$ ipython --no-banner

In [1]: import numpy as np

In [2]: from numpy import linalg as LA

In [3]: np.set_printoptions(precision=1, suppress=True, linewidth=140, floatmode="fixed")

In [4]: arr = np.load("dump.npy")

In [5]: arr
Out[5]: 
array([[ 0.6, -0.5],
       [-0.5,  0.4]])

In [6]: evals, evecs = LA.eigh(arr)

In [7]: np.round(LA.svd(arr, compute_uv=False), 1) + 0
Out[7]: array([1.0, 0.0])

In [8]: np.abs(evecs[:, -1]).round(6).argmax()
Out[8]: np.int64(0)

In [9]: np.abs(evecs[:, -1])
Out[9]: array([0.8, 0.6])

In [10]: evecs @ np.diag(evals) @ evecs.T
Out[10]: 
array([[ 0.6, -0.5],
       [-0.5,  0.4]])

In [11]: evals.round(1) + 0
Out[11]: array([0.0, 1.0])

In [12]: np.round(evals.sum(), 1), np.round(np.trace(arr), 1)
Out[12]: (np.float64(1.0), np.float64(1.0))

In [13]: np.round(evecs.T @ evecs, 1) + 0
Out[13]: 
array([[1.0, 0.0],
       [0.0, 1.0]])

In [14]: A2 = arr / np.sqrt((arr ** 2).mean(axis=1, keepdims=True))

In [15]: LA.matrix_rank(A2) == LA.matrix_rank(arr)
Out[15]: np.True_

In [16]: LA.matrix_rank(arr - arr.mean(axis=1, keepdims=True))
Out[16]: np.int64(1)

In [17]: P = np.triu(np.array([[7, -5], [6, 3]]), 1) + np.eye(2)

In [18]: A2 = P @ arr @ LA.inv(P)

In [19]: np.round(np.poly(A2), 1) + 0
Out[19]: array([ 1.0, -1.0,  0.0])

In [20]: left, sv, Vh = LA.svd(arr)

In [21]: sv.round(1) + 0
Out[21]: array([1.0, 0.0])

In [22]: A2 = left[:, :1] @ np.diag(sv[:1]) @ Vh[:1]

In [23]: round(float(np.abs(arr - A2).max()), 1)
Out[23]: 0.0

In [24]: round(float(LA.norm(arr - A2, 2)), 1), round(sv[1], 1)
Out[24]: (0.0, np.float64(0.0))

In [25]: round(LA.norm(arr - A2) / LA.norm(arr), 1)
Out[25]: np.float64(0.0)

In [26]: np.round(LA.eigvals(arr), 1) + 0
Out[26]: array([1.0, 0.0])

In [27]: round(float(LA.det(arr.T)), 1)
Out[27]: 0.0

In [28]: np.round(np.poly(arr), 1) + 0
Out[28]: array([ 1.0, -1.0,  0.0])

In [29]: np.round(LA.eigvals(arr).sum().real, 1)
Out[29]: np.float64(1.0)

In [30]: round(LA.det(arr[::-1]), 1)
Out[30]: np.float64(-0.0)

In [31]: round(np.einsum("ii->", arr), 1)
Out[31]: np.float64(1.0)

In [32]: data = np.load("w.npy")

In [33]: data
Out[33]: 
array([[ 2,  3,  4],
       [ 5,  6,  7],
       [ 8,  9, 10]])

In [34]: P = np.triu(np.array([[3, 0, 0], [-2, -3, 3], [1, -3, 0]]), 1) + np.eye(3)

In [35]: A2 = P @ data @ LA.inv(P)

In [36]: P @ data - data @ P
Out[36]: 
array([[  0.0,   0.0,  -9.0],
       [ 24.0,  27.0,  12.0],
       [  0.0,   0.0, -27.0]])

In [37]: rng = np.random.default_rng(80522)

In [38]: labels = rng.permutation(3)

In [39]: labels
Out[39]: array([2, 1, 0])

In [40]: A2 = data[labels][:, labels]

In [41]: np.round(np.sort(np.abs(LA.eigvals(A2))), 1) + 0
Out[41]: array([ 0.0,  0.9, 18.9])

In [42]: np.trace(A2)
Out[42]: np.int64(18)

In [43]: np.allclose(A2, data)
Out[43]: False

In [44]: round(LA.det(A2), 1), round(LA.det(data[labels]), 1)
Out[44]: (np.float64(0.0), np.float64(0.0))

In [45]: np.diag(A2)
Out[45]: array([10,  6,  2])

In [46]: left, sv, Vh = LA.svd(data)

In [47]: sv.round(1) + 0
Out[47]: array([19.6,  0.9,  0.0])

In [48]: np.argmax(sv[:-1] / (sv[1:] + 1e-6)) + 1
Out[48]: np.int64(2)

In [49]: A2 = left[:, :2] @ np.diag(sv[:2]) @ Vh[:2]

In [50]: LA.matrix_rank(data, rtol=0.05)
Out[50]: np.int64(1)

In [51]: A2
Out[51]: 
array([[ 2.0,  3.0,  4.0],
       [ 5.0,  6.0,  7.0],
       [ 8.0,  9.0, 10.0]])

In [52]: left, sv, Vh = LA.svd(data)

In [53]: evecs = Vh[:(sv > 1e-8).sum()]

In [54]: vec = data[1] + 2 * data[2] + rng.integers(2) * np.eye(3)[0]

In [55]: vec
Out[55]: array([21.0, 24.0, 27.0])

In [56]: round(LA.norm(vec - evecs.T @ evecs @ vec), 1)
Out[56]: np.float64(0.0)

In [57]: np.allclose(evecs.T @ evecs @ vec, vec)
Out[57]: True

In [58]: LA.matrix_rank(np.vstack([data, vec]))
Out[58]: np.int64(2)

In [59]: np.argsort(-LA.norm(data, axis=0).round(6), kind="stable")[:3]
Out[59]: array([2, 1, 0])

In [60]: [round(float(x), 1) for x in LA.svd(data, compute_uv=False)[:3]]
Out[60]: [19.6, 0.9, 0.0]

In [61]: LA.matrix_rank(data, rtol=0.1)
Out[61]: np.int64(1)

In [62]: round(float(LA.norm(data, 2) / LA.norm(data)), 1)
Out[62]: 1.0

In [63]: A2 = np.array([[-3, 0], [-3, -3]])

In [64]: m1 = np.tile(A2, (2, 2))

In [65]: m1
Out[65]: 
array([[-3,  0, -3,  0],
       [-3, -3, -3, -3],
       [-3,  0, -3,  0],
       [-3, -3, -3, -3]])

In [66]: # rows 0 and 2 are equal

In [67]: np.abs(np.diag(LA.qr(m1)[1])) > 1e-9
Out[67]: array([ True,  True, False, False])

In [68]: np.allclose(m1[:-1].T @ LA.lstsq(m1[:-1].T, m1[-1])[0], m1[-1])
Out[68]: True
